In [1]: import numpy as np

In [2]: np.set_printoptions(precision=2, suppress=True, linewidth=100, sign=" ")

In [3]: arr = np.array([[0, -2, -2, 2], [13, 13, 7, 6], [8, 8, 4, 4], [2, 5, 3, -1]])

In [4]: np.round(np.linalg.eigvals(arr).sum().real, 2)
Out[4]: np.float64(16.0)

In [5]: np.einsum("ii->", arr)
Out[5]: np.int64(16)

In [6]: round(np.linalg.det(arr.T), 2)
Out[6]: np.float64(-0.0)

In [7]: np.einsum("ij,ji->", arr, arr)
Out[7]: np.int64(306)

In [8]: round(np.linalg.det(2 * arr), 2), np.round(np.linalg.det(arr), 2)
Out[8]: (np.float64(-0.0), np.float64(-0.0))

In [9]: np.round(np.linalg.eigvals(arr), 2) + 0
Out[9]: array([17.53+0.j  , -0.77+1.11j, -0.77-1.11j,  0.  +0.j  ])

In [10]: rng = np.random.default_rng(5968)

In [11]: labels = rng.permutation(4)

In [12]: labels
Out[12]: array([ 3,  2,  1,  0])

In [13]: out = arr[labels][:, labels]

In [14]: np.trace(out)
Out[14]: np.int64(16)

In [15]: np.round(np.sort(np.abs(np.linalg.eigvals(out))), 2) + 0
Out[15]: array([  0.  ,   1.35,   1.35,  17.53])

In [16]: print(round(float(np.linalg.det(out)), 2), round(float(np.linalg.det(arr[labels])), 2))
-0.0 -0.0

In [17]: print(out)
[[-1  3  5  2]
 [ 4  4  8  8]
 [ 6  7 13 13]
 [ 2 -2 -2  0]]

In [18]: round(np.linalg.norm(arr[1], 1), 2), np.round(np.linalg.norm(arr[1], np.inf), 2)
Out[18]: (np.float64(39.0), np.float64(13.0))

In [19]: np.linalg.norm(arr, axis=2)
AxisError: axis 2 is out of bounds for array of dimension 2


In [20]: print(round(float(np.linalg.norm(arr, 2)), 2))
24.73

In [21]: round(np.linalg.norm(arr) ** 2 / np.linalg.norm(arr, 2) ** 2, 2)
Out[21]: np.float64(1.04)

In [22]: E = np.loadtxt("run13.csv", delimiter=",")

In [23]: E
Out[23]: 
array([[ 0.97, -0.15, -0.09],
       [-0.15,  0.3 , -0.43],
       [-0.09, -0.43,  0.73]])

In [24]: # applying it twice changes nothing

In [25]: Uu, sig, vt = np.linalg.svd(E)

In [26]: sig.round(2) + 0
Out[26]: array([ 1.,  1.,  0.])

In [27]: out = Uu[:, :2] @ np.diag(sig[:2]) @ vt[:2]

In [28]: round(float(np.linalg.norm(E - out) / np.linalg.norm(E)), 2)
Out[28]: 0.0

In [29]: np.linalg.matrix_rank(E, rtol=0.05)
Out[29]: np.int64(2)

In [30]: round(float(np.abs(E - out).max()), 2)
Out[30]: 0.0

In [31]: np.round(np.linalg.eigvals(E), 2) + 0
Out[31]: array([ 0.,  1.,  1.])

In [32]: print(np.round(np.linalg.det(E[::-1]), 2))
-0.0

In [33]: round(float(np.linalg.det(2 * E)), 2), round(float(np.linalg.det(E)), 2)
Out[33]: (0.0, 0.0)

In [34]: np.kron(np.eye(2, dtype=int), E)
Out[34]: 
array([[ 0.97, -0.15, -0.09,  0.  , -0.  , -0.  ],
       [-0.15,  0.3 , -0.43, -0.  ,  0.  , -0.  ],
       [-0.09, -0.43,  0.73, -0.  , -0.  ,  0.  ],
       [ 0.  , -0.  , -0.  ,  0.97, -0.15, -0.09],
       [-0.  ,  0.  , -0.  , -0.15,  0.3 , -0.43],
       [-0.  , -0.  ,  0.  , -0.09, -0.43,  0.73]])

In [35]: print(np.round(np.einsum("ij,ji->", E, E), 2))
2.0

In [36]: np.round(np.einsum("ii->", E), 2)
Out[36]: np.float64(2.0)

In [37]: (E - E.T) / 2
Out[37]: 
array([[ 0.,  0.,  0.],
       [ 0.,  0.,  0.],
       [ 0.,  0.,  0.]])

In [38]: print(round(np.linalg.det(E), 2))
0.0

In [39]: np.round(np.sort(np.abs(np.linalg.eigvals(E))), 2) + 0
Out[39]: array([ 0.,  1.,  1.])

In [40]: E @ E
Out[40]: 
array([[ 0.97, -0.15, -0.09],
       [-0.15,  0.3 , -0.43],
       [-0.09, -0.43,  0.73]])

In [41]: (E + E.T) / 2
Out[41]: 
array([[ 0.97, -0.15, -0.09],
       [-0.15,  0.3 , -0.43],
       [-0.09, -0.43,  0.73]])

In [42]: np.linalg.determinant(E)
AttributeError: module 'numpy.linalg' has no attribute 'determinant'


In [43]: np.allclose(E, E.T)
Out[43]: True

In [44]: vec = np.array([6, 8, 6])

In [45]: print(np.round((vec - E @ vec) @ (E @ vec), 2))
0.0

In [46]: feats = np.load("out19.npy")

In [47]: feats
Out[47]: 
array([[ 0.26,  0.17,  0.3 ,  0.26],
       [ 0.41,  0.32,  0.05,  0.23],
       [ 0.5 ,  0.  ,  0.31,  0.19],
       [ 0.15,  0.54,  0.15,  0.15]])

In [48]: # rows sum to 1

In [49]: print(np.sort(np.abs(np.linalg.eigvals(feats)))[::-1])
[ 1.    0.32  0.17  0.17]

In [50]: p = np.eye(4)[3]

In [51]: for _ in range(4):
    ...:     p = p @ feats
    ...:     print(p.round(2))
    ...: 
[ 0.15  0.54  0.15  0.15]
[ 0.36  0.28  0.14  0.22]
[ 0.31  0.27  0.2   0.22]
[ 0.33  0.26  0.2   0.21]

In [52]: Uu, sig, vt = np.linalg.svd(E)

In [53]: vecs = vt[:(sig > 1e-8).sum()]

In [54]: vec = E[0] + 4 * E[1] + rng.integers(2) * np.eye(3)[1]

In [55]: print(vec)
[ 0.36  2.04 -1.82]

In [56]: print(round(float(np.linalg.norm(vec - vecs.T @ vecs @ vec)), 2))
0.84

In [57]: np.linalg.matrix_rank(np.vstack([E, vec]))
Out[57]: np.int64(3)

In [58]: vecs.T @ vecs
Out[58]: 
array([[ 0.97, -0.15, -0.09],
       [-0.15,  0.3 , -0.43],
       [-0.09, -0.43,  0.73]])

In [59]: np.linalg.determinant(feats)
AttributeError: module 'numpy.linalg' has no attribute 'determinant'


In [60]: feats @ feats
Out[60]: 
array([[ 0.33,  0.24,  0.22,  0.2 ],
       [ 0.29,  0.29,  0.19,  0.22],
       [ 0.32,  0.19,  0.28,  0.22],
       [ 0.36,  0.28,  0.14,  0.22]])

In [61]: (feats + feats.T) / 2
Out[61]: 
array([[ 0.26,  0.29,  0.4 ,  0.21],
       [ 0.29,  0.32,  0.02,  0.38],
       [ 0.4 ,  0.02,  0.31,  0.17],
       [ 0.21,  0.38,  0.17,  0.15]])

In [62]: round(float(np.trace(feats)), 2)
Out[62]: 1.05

In [63]: W0 = np.loadtxt("sample18.csv", delimiter=",")

In [64]: W0
Out[64]: 
array([[-1.,  2.],
       [ 0.,  1.]])

In [65]: # triangular, det is the product of the diagonal

In [66]: np.sort(np.linalg.eigvals(W0))
Out[66]: array([-1.,  1.])

In [67]: np.linalg.matrix_rank(W0 - W0[0, 0] * np.eye(2))
Out[67]: np.int64(1)

In [68]: J = np.loadtxt("block19.csv", delimiter=",")

In [69]: J
Out[69]: 
array([[-0.04,  0.52,  0.86],
       [-1.  , -0.09,  0.01],
       [ 0.08, -0.85,  0.52]])

In [70]: # columns are unit length and at right angles

In [71]: vec = np.array([-2, -2, 3])

In [72]: print(np.sort(np.abs(np.degrees(np.angle(np.linalg.eigvals(J))))))
[   0.    107.81  107.81]

In [73]: m1 = np.load("arr.npy")

In [74]: m1
Out[74]: 
array([[ 4.05, -1.88,  2.25],
       [-1.72,  3.64,  2.96],
       [-3.74,  3.32,  0.09],
       [-3.65,  0.75, -3.33],
       [-3.45,  3.54,  0.75],
       [ 3.49, -3.52, -0.67],
       [ 3.11,  0.14,  3.91],
       [ 3.91, -1.36,  2.8 ],
       [ 0.18, -3.04, -3.97],
       [ 0.03, -2.95, -4.03],
       [-3.15,  3.67,  1.28],
       [-4.08,  2.08, -2.01],
       [ 2.45,  0.96,  4.25],
       [ 4.02, -1.75,  2.4 ],
       [ 1.1 , -3.46, -3.44],
       [-3.56,  3.48,  0.53],
       [-2.98,  3.71,  1.53],
       [-4.09,  2.34, -1.68],
       [-0.13, -2.87, -4.1 ],
       [-3.93,  3.06, -0.49]])

In [75]: # rows and columns are dependent

In [76]: Z = m1[[15, 18]].astype(float)

In [77]: for _ in range(5):
    ...:     labels = np.linalg.norm(m1[:, None] - Z, axis=-1).argmin(axis=1)
    ...:     Z = np.array([m1[labels == j].mean(axis=0) for j in range(2)])
    ...: 

In [78]: labels
Out[78]: array([ 1,  0,  0,  0,  0,  1,  1,  1,  1,  1,  0,  0,  1,  1,  1,  0,  0,  0,  1,  0])

In [79]: np.abs(Z[1] - Z[0]).argmax()
Out[79]: np.int64(0)

In [80]: np.bincount(labels)
Out[80]: array([ 10,  10])

In [81]: np.linalg.cond(m1) > 100
Out[81]: np.True_

In [82]: np.linalg.matrix_rank(m1, rtol=0.1)
Out[82]: np.int64(2)

In [83]: G = np.cov(m1, rowvar=False)

In [84]: m1.std(axis=0)
Out[84]: array([ 3.1 ,  2.75,  2.69])

In [85]: round(float(np.corrcoef(m1[:, 1], m1[:, 2])[0, 1]), 2)
Out[85]: 0.38

In [86]: G
Out[86]: 
array([[10.11, -6.64,  2.95],
       [-6.64,  7.94,  2.98],
       [ 2.95,  2.98,  7.62]])

In [87]: np.corrcoef(m1.T)
Out[87]: 
array([[ 1.  , -0.74,  0.34],
       [-0.74,  1.  ,  0.38],
       [ 0.34,  0.38,  1.  ]])

In [88]: np.argsort(-m1.std(axis=0).round(6), kind="stable")
Out[88]: array([ 0,  1,  2])

In [89]: np.round(np.linalg.eigvalsh(G)[::-1], 2) + 0
Out[89]: array([ 15.77,   9.9 ,   0.  ])

In [90]: print(np.median(m1, axis=0))
[-0.92  0.86  0.31]

In [91]: round(float(np.abs(G).max()), 2)
Out[91]: 10.11

In [92]: print(np.diff(G, axis=0))
[[-16.75  14.58   0.04]
 [  9.59  -4.96   4.64]]

In [93]: np.zeros(3, 3)
TypeError: Cannot interpret '3' as a data type


In [94]: Uu, sig, vt = np.linalg.svd(m1)

In [95]: vecs = vt[:(sig > 1e-8).sum()]

In [96]: vec = m1[2] + 4 * m1[17] + rng.integers(2) * np.eye(3)[2]

In [97]: print(vec)
[-20.1   12.66  -5.62]

In [98]: vecs.T @ vecs
Out[98]: 
array([[ 0.67, -0.38,  0.28],
       [-0.38,  0.56,  0.32],
       [ 0.28,  0.32,  0.77]])

In [99]: np.allclose(vecs.T @ vecs @ vec, vec)
Out[99]: False

In [100]: round(np.linalg.norm(vec - vecs.T @ vecs @ vec), 2)
Out[100]: np.float64(0.48)

In [101]: np.linalg.matrix_rank(np.vstack([m1, vec]))
Out[101]: np.int64(3)

In [102]: np.diag(vecs.T @ vecs)
Out[102]: array([ 0.67,  0.56,  0.77])

In [103]: M = np.array([[0.6, 0.8, -0.1],
     ...:     [-1.4, -0.3, 0.0],
     ...:     [0.3, -0.6, -0.7],
     ...:     [-0.3, 1.3, -0.2]])

In [104]: M
Out[104]: 
array([[ 0.6,  0.8, -0.1],
       [-1.4, -0.3,  0. ],
       [ 0.3, -0.6, -0.7],
       [-0.3,  1.3, -0.2]])

In [105]: out = np.c_[M[:, :1] @ np.array([[4]]), np.array([-3, -2, 0, 1])]

In [106]: out
Out[106]: 
array([[ 2.4, -3. ],
       [-5.6, -2. ],
       [ 1.2,  0. ],
       [-1.2,  1. ]])

In [107]: print(np.round(np.linalg.norm(out - M @ np.linalg.lstsq(M, out)[0], axis=0), 2) + 0)
[ 0.    3.69]

In [108]: np.linalg.norm(np.linalg.qr(M)[0].T @ out, axis=0) ** 2 / ((out ** 2).sum(axis=0) + 1e-12)
Out[108]: array([ 1.  ,  0.03])

In [109]: np.linalg.matrix_rank(out)
Out[109]: np.int64(2)

In [110]: np.linalg.norm(M, axis=0)
Out[110]: array([ 1.58,  1.67,  0.73])

In [111]: np.linalg.norm(M, axis=1)
Out[111]: array([ 1.  ,  1.43,  0.97,  1.35])

In [112]: vec = np.array([2, 0, 2])

In [113]: y = M @ vec

In [114]: np.round(np.linalg.solve(M.T @ M, M.T @ y), 2) + 0
Out[114]: array([ 2.,  0.,  2.])

In [115]: np.round(np.linalg.lstsq(M, y)[0], 2) + 0
Out[115]: array([ 2.,  0.,  2.])

In [116]: np.round(np.linalg.pinv(M) @ M, 2) + 0
Out[116]: 
array([[ 1.,  0.,  0.],
       [ 0.,  1.,  0.],
       [ 0.,  0.,  1.]])

In [117]: y
Out[117]: array([ 1. , -2.8, -0.8, -1. ])

In [118]: y = y + 0.02 * rng.normal(size=4)

In [119]: y
Out[119]: array([ 1.01, -2.79, -0.82, -0.98])

In [120]: beta, *_ = np.linalg.lstsq(M, y)

In [121]: np.round(M.T @ (y - M @ beta), 2) + 0
Out[121]: array([ 0.,  0.,  0.])

In [122]: np.round(np.linalg.norm(y - M @ beta), 2)
Out[122]: np.float64(0.01)

In [123]: data = np.load("w.npy")

In [124]: data
Out[124]: 
array([[-2.,  0.,  5.],
       [-1., -1.,  0.],
       [ 0.,  0.,  5.]])

In [125]: # column 2 dominates

In [126]: out = np.linalg.inv(data)

In [127]: round(np.linalg.cond(data), 2)
Out[127]: np.float64(9.46)

In [128]: np.allclose(out, data.T)
Out[128]: False

In [129]: def softmax(z):
     ...:     e = np.exp(z - z.max(axis=-1, keepdims=True))
     ...:     return e / e.sum(axis=-1, keepdims=True)
     ...: 

In [130]: softmax(data[2])
Out[130]: array([ 0.01,  0.01,  0.99])

In [131]: np.round(softmax(10 * data[2]), 2) + 0
Out[131]: array([ 0.,  0.,  1.])

In [132]: att = data @ data.T / np.sqrt(3)

In [133]: print(np.round(softmax(att)[2] @ data, 2) + 0)
[-1.  0.  5.]

In [134]: out = data / np.linalg.norm(data, axis=1, keepdims=True)

In [135]: G = out @ out.T

In [136]: np.argwhere(np.triu(np.abs(G) > 0.95, 1))
Out[136]: array([], shape=(0, 2), dtype=int64)
